$ ipython --no-banner

In [1]: import numpy as np

In [2]: np.set_printoptions(suppress=True, linewidth=120)

In [3]: X = np.loadtxt("arr.csv", delimiter=",")

In [4]: X
Out[4]: 
array([[ 2.,  2.,  2.,  2.,  2.,  2.,  2.],
       [ 2.,  4.,  4.,  4.,  4.,  4.,  4.],
       [ 2.,  4.,  6.,  6.,  6.,  6.,  6.],
       [ 2.,  4.,  6.,  8.,  8.,  8.,  8.],
       [ 2.,  4.,  6.,  8., 10., 10., 10.],
       [ 2.,  4.,  6.,  8., 10., 12., 12.],
       [ 2.,  4.,  6.,  8., 10., 12., 14.]])

In [5]: evals, evecs = np.linalg.eigh(X)

In [6]: x0 = np.array([-2, -1, -2, -1, 2, -1, -2])

In [7]: np.round(evecs * np.abs(evals) @ evecs.T, 3)
Out[7]: 
array([[ 2.,  2.,  2.,  2.,  2.,  2.,  2.],
       [ 2.,  4.,  4.,  4.,  4.,  4.,  4.],
       [ 2.,  4.,  6.,  6.,  6.,  6.,  6.],
       [ 2.,  4.,  6.,  8.,  8.,  8.,  8.],
       [ 2.,  4.,  6.,  8., 10., 10., 10.],
       [ 2.,  4.,  6.,  8., 10., 12., 12.],
       [ 2.,  4.,  6.,  8., 10., 12., 14.]])

In [8]: Q, evecs = np.linalg.qr(X[:, :1])[0], np.linalg.qr(X[:, 1:])[0]

In [9]: sv = np.linalg.svd(Q.T @ evecs, compute_uv=False)

In [10]: np.round(np.degrees(np.arccos(sv.clip(0, 1))), 3)
Out[10]: array([9.731])

In [11]: B = np.array([[1, -2], [2, -2], [2, 2], [1, 1], [1, 0], [-1, 0], [-1, -1]])

In [12]: np.linalg.matrix_rank(np.vstack([X, B.T]))
Out[12]: np.int64(7)

In [13]: np.einsum("ik,kj->ij", X, B)
Out[13]: 
array([[10., -4.],
       [18., -4.],
       [22.,  0.],
       [22.,  0.],
       [20., -2.],
       [16., -4.],
       [14., -6.]])

In [14]: B @ X
Traceback (most recent call last):
  Cell In[14], line 1
    B @ X
ValueError: matmul: Input operand 1 has a mismatch in its core dimension 0, with gufunc signature (n?,k),(k,m?)->(n?,m?) (size 7 is different from 2)


In [15]: np.einsum("ij,ij->i", X, X)
Out[15]: array([ 28., 100., 200., 312., 420., 508., 560.])

In [16]: np.einsum("ik,kj->ji", X, B)
Out[16]: 
array([[10., 18., 22., 22., 20., 16., 14.],
       [-4., -4.,  0.,  0., -2., -4., -6.]])

In [17]: np.vstack([X, B.T]).shape
Out[17]: (9, 7)

In [18]: x0 = np.ones(7)

In [19]: for _ in range(4):
    ...:     x0 = X @ x0
    ...:     x0 /= np.linalg.norm(x0)
    ...:     print(round(x0 @ X @ x0, 3))
    ...: 
45.703
45.761
45.762
45.762

In [20]: np.round(np.linalg.eigvalsh(X)[-1], 3)
Out[20]: np.float64(45.762)

In [21]: x0.round(3)
Out[21]: array([0.107, 0.21 , 0.304, 0.384, 0.447, 0.491, 0.514])

In [22]: arr = np.load("layer18.npy")

In [23]: arr
Out[23]: 
array([[-5.,  5.,  3., -5., -1., -5.,  2., -3.,  3., -2.,  1., -1.,  1.,  2.],
       [-2.,  5., -2.,  1., -5., -1., -4.,  2., -3.,  1.,  2., -1., -1.,  0.],
       [ 4.,  4., -3.,  3.,  0.,  0., -5.,  4.,  0.,  0.,  2., -2.,  0., -1.],
       [ 0., -1.,  1., -1.,  2., -5.,  3., -2.,  0.,  2.,  2.,  1.,  2.,  0.],
       [-2.,  1., -3.,  3.,  4., -5.,  3., -2., -5.,  2.,  0.,  1., -2.,  2.],
       [ 3., -2., -5.,  0., -2., -5.,  3.,  3.,  2.,  0., -2.,  2., -2.,  2.],
       [ 4.,  4.,  4.,  0.,  1., -1.,  4.,  5.,  0.,  0.,  1.,  0.,  1.,  2.],
       [-5.,  3.,  0.,  2.,  2., -3., -5.,  4.,  4.,  1.,  2., -1., -2.,  2.],
       [ 3.,  4.,  1.,  2., -4., -3., -3.,  2.,  4.,  1.,  2.,  1.,  1., -2.],
       [ 0.,  0.,  0.,  0.,  0.,  0.,  0.,  0.,  0.,  5.,  1.,  2.,  1.,  0.],
       [ 0.,  0.,  0.,  0.,  0.,  0.,  0.,  0.,  0., -1., -1.,  3.,  3., -5.],
       [ 0.,  0.,  0.,  0.,  0.,  0.,  0.,  0.,  0.,  4., -4.,  0., -3., -4.],
       [ 0.,  0.,  0.,  0.,  0.,  0.,  0.,  0.,  0., -4.,  1., -3., -3.,  2.],
       [ 0.,  0.,  0.,  0.,  0.,  0.,  0.,  0.,  0., -3., -4.,  0., -5.,  1.]])

In [24]: round(float(np.linalg.norm(arr)), 3)
Out[24]: 33.971

In [25]: arr.sum(axis=0)
Out[25]: array([  0.,  23.,  -4.,   5.,  -3., -28.,  -2.,  13.,   5.,   6.,   3.,   2.,  -9.,   1.])

In [26]: arr.shape
Out[26]: (14, 14)

In [27]: arr[14]
Traceback (most recent call last):
  Cell In[27], line 1
    arr[14]
IndexError: index 14 is out of bounds for axis 0 with size 14


In [28]: np.abs(arr).max()
Out[28]: np.float64(5.0)

In [29]: np.zeros(14, 14)
Traceback (most recent call last):
  Cell In[29], line 1
    np.zeros(14, 14)
TypeError: Cannot interpret '14' as a data type


In [30]: arr.sum(axis=1)
Out[30]: array([ -5.,  -8.,   6.,   4.,  -3.,  -3.,  25.,   4.,   9.,   9.,  -1.,  -7.,  -7., -11.])

In [31]: np.round(arr.mean(axis=0), 3)
Out[31]: array([ 0.   ,  1.643, -0.286,  0.357, -0.214, -2.   , -0.143,  0.929,  0.357,  0.429,  0.214,  0.143, -0.643,  0.071])

In [32]: W1 = np.array([[-2, 1, 1, 0, 1],
    ...:     [2, 1, -2, -1, 2],
    ...:     [0, -2, 2, -2, -1],
    ...:     [1, 1, 1, -1, 2],
    ...:     [0, -1, 0, 1, -1],
    ...:     [2, 1, 0, -1, -2],
    ...:     [0, -2, 2, 2, -1],
    ...:     [-2, -1, 2, 0, -2],
    ...:     [-2, 2, -2, -2, 1],
    ...:     [2, -2, -2, -2, -1],
    ...:     [-1, 2, 1, 2, 2],
    ...:     [1, 1, 0, 1, 2],
    ...:     [-1, 1, 0, 0, 1],
    ...:     [0, -2, 0, 1, -1]])

In [33]: coef = np.array([1, -2, 1, 0, 2])

In [34]: H = np.maximum(arr @ W1 + coef, 0)

In [35]: np.linalg.matrix_rank(H)
Out[35]: np.int64(5)

In [36]: np.round((H > 0).mean(axis=0), 3)
Out[36]: array([0.357, 0.357, 0.5  , 0.429, 0.714])

In [37]: cent = np.array([[0, -1], [-2, 0], [-1, 1], [0, 0], [-1, 1]])

In [38]: H @ cent
Out[38]: 
array([[-13.,  13.],
       [-38.,   2.],
       [-71.,  21.],
       [-16.,  16.],
       [-11., -10.],
       [-11.,  11.],
       [-24.,  24.],
       [-13.,   9.],
       [-89.,  37.],
       [ -4.,  -7.],
       [-45.,  17.],
       [  0., -16.],
       [-10.,  10.],
       [ -3.,  -1.]])

In [39]: W1 @ cent
Out[39]: 
array([[-4,  4],
       [-2, -2],
       [ 3,  1],
       [-5,  2],
       [ 3, -1],
       [ 0, -4],
       [ 3,  1],
       [ 2,  2],
       [-3,  1],
       [ 7, -5],
       [-7,  4],
       [-4,  1],
       [-3,  2],
       [ 5, -1]])
